In [1]: import numpy as np

In [2]: from numpy import linalg as LA

In [3]: np.set_printoptions(suppress=True, linewidth=200)

In [4]: out = np.array([[0.3], [0.9], [0.1], [-0.8]])

In [5]: cent = np.array([[-0.8, 0.8, -0.7, -1.0]])

In [6]: M = out @ cent

In [7]: M.round(2)
Out[7]: 
array([[-0.24,  0.24, -0.21, -0.3 ],
       [-0.72,  0.72, -0.63, -0.9 ],
       [-0.08,  0.08, -0.07, -0.1 ],
       [ 0.64, -0.64,  0.56,  0.8 ]])

In [8]: U, sigma, Vh = LA.svd(M)

In [9]: sigma.round(2) + 0
Out[9]: array([2.07, 0.  , 0.  , 0.  ])

In [10]: out = U[:, :1] @ np.diag(sigma[:1]) @ Vh[:1]

In [11]: out.round(2)
Out[11]: 
array([[-0.24,  0.24, -0.21, -0.3 ],
       [-0.72,  0.72, -0.63, -0.9 ],
       [-0.08,  0.08, -0.07, -0.1 ],
       [ 0.64, -0.64,  0.56,  0.8 ]])

In [12]: np.round(np.abs(M - out).max(), 2)
Out[12]: np.float64(0.0)

In [13]: U, sigma, Vh = LA.svd(M)

In [14]: evecs = Vh[:(sigma > 1e-8).sum()]

In [15]: rng = np.random.default_rng(2618)

In [16]: vec = M[0] + -3 * M[2] + rng.integers(2) * np.eye(4)[0]

In [17]: vec.round(2) + 0
Out[17]: array([1., 0., 0., 0.])

In [18]: np.round(evecs.T @ evecs, 2)
Out[18]: 
array([[ 0.23, -0.23,  0.2 ,  0.29],
       [-0.23,  0.23, -0.2 , -0.29],
       [ 0.2 , -0.2 ,  0.18,  0.25],
       [ 0.29, -0.29,  0.25,  0.36]])

In [19]: round(LA.norm(vec - evecs.T @ evecs @ vec), 2)
Out[19]: np.float64(0.88)

In [20]: LA.matrix_rank(np.vstack([M, vec]))
Out[20]: np.int64(2)

In [21]: vec = np.array([2, 1, 2, 1])

In [22]: np.round(M @ (2 * vec), 2)
Out[22]: array([-1.92, -5.76, -0.64,  5.12])

In [23]: out = M + rng.integers(-2, 3, (4, 1)) @ rng.integers(-2, 3, (1, 4))

In [24]: out.round(2)
Out[24]: 
array([[-0.24,  0.24, -0.21, -0.3 ],
       [-0.72,  0.72, -0.63, -0.9 ],
       [-1.08,  2.08, -2.07,  1.9 ],
       [ 1.64, -2.64,  2.56, -1.2 ]])

In [25]: LA.matrix_rank(out - M, tol=1e-8)
Out[25]: np.int64(1)

In [26]: np.round(out - M, 2)
Out[26]: 
array([[ 0.,  0.,  0.,  0.],
       [ 0.,  0.,  0.,  0.],
       [-1.,  2., -2.,  2.],
       [ 1., -2.,  2., -2.]])

In [27]: F = np.diag(10 * np.array([8, 8, 4, 3])) + np.array([[2, -2, 2, 1], [-2, -2, -2, 2], [1, 0, -2, 0], [1, 2, 2, -2]])

In [28]: F
Out[28]: 
array([[82, -2,  2,  1],
       [-2, 78, -2,  2],
       [ 1,  0, 38,  0],
       [ 1,  2,  2, 28]])

In [29]: vec = np.array([3, -1, 0, 4])

In [30]: F @ vec
Out[30]: array([252, -76,   3, 113])

In [31]: w, evecs = LA.eig(F)

In [32]: np.round(np.sort(LA.eigvals(F.T)), 2)
Out[32]: array([27.9 , 37.95, 77.26, 82.88])

In [33]: np.round(np.sort(LA.eigvals(F @ F)), 2)
Out[33]: array([ 778.56, 1440.33, 5969.57, 6869.55])

In [34]: f = np.array([-1, 0, 3, -3])

In [35]: out = F + np.outer(f, np.eye(4)[3])

In [36]: np.round(LA.det(out) / LA.det(F), 2), round(1 + LA.solve(F, f)[3], 2)
Out[36]: (np.float64(0.89), np.float64(0.89))

In [37]: LA.matrix_rank(LA.inv(out) - LA.inv(F), tol=1e-8)
Out[37]: np.int64(1)

In [38]: K = np.load("mat.npy")

In [39]: K
Out[39]: 
array([[1.  , 0.7 , 0.49],
       [0.7 , 1.  , 0.7 ],
       [0.49, 0.7 , 1.  ]])

In [40]: np.round(LA.matrix_power(K, 2), 2)
Out[40]: 
array([[1.73, 1.74, 1.47],
       [1.74, 1.98, 1.74],
       [1.47, 1.74, 1.73]])

In [41]: np.trace(K)
Out[41]: np.float64(3.0)

In [42]: np.allclose(K, K.T)
Out[42]: True

In [43]: np.round(np.sort(np.abs(LA.eigvals(K))), 2)
Out[43]: array([0.23, 0.51, 2.26])

In [44]: (K + K.T) / 2
Out[44]: 
array([[1.  , 0.7 , 0.49],
       [0.7 , 1.  , 0.7 ],
       [0.49, 0.7 , 1.  ]])
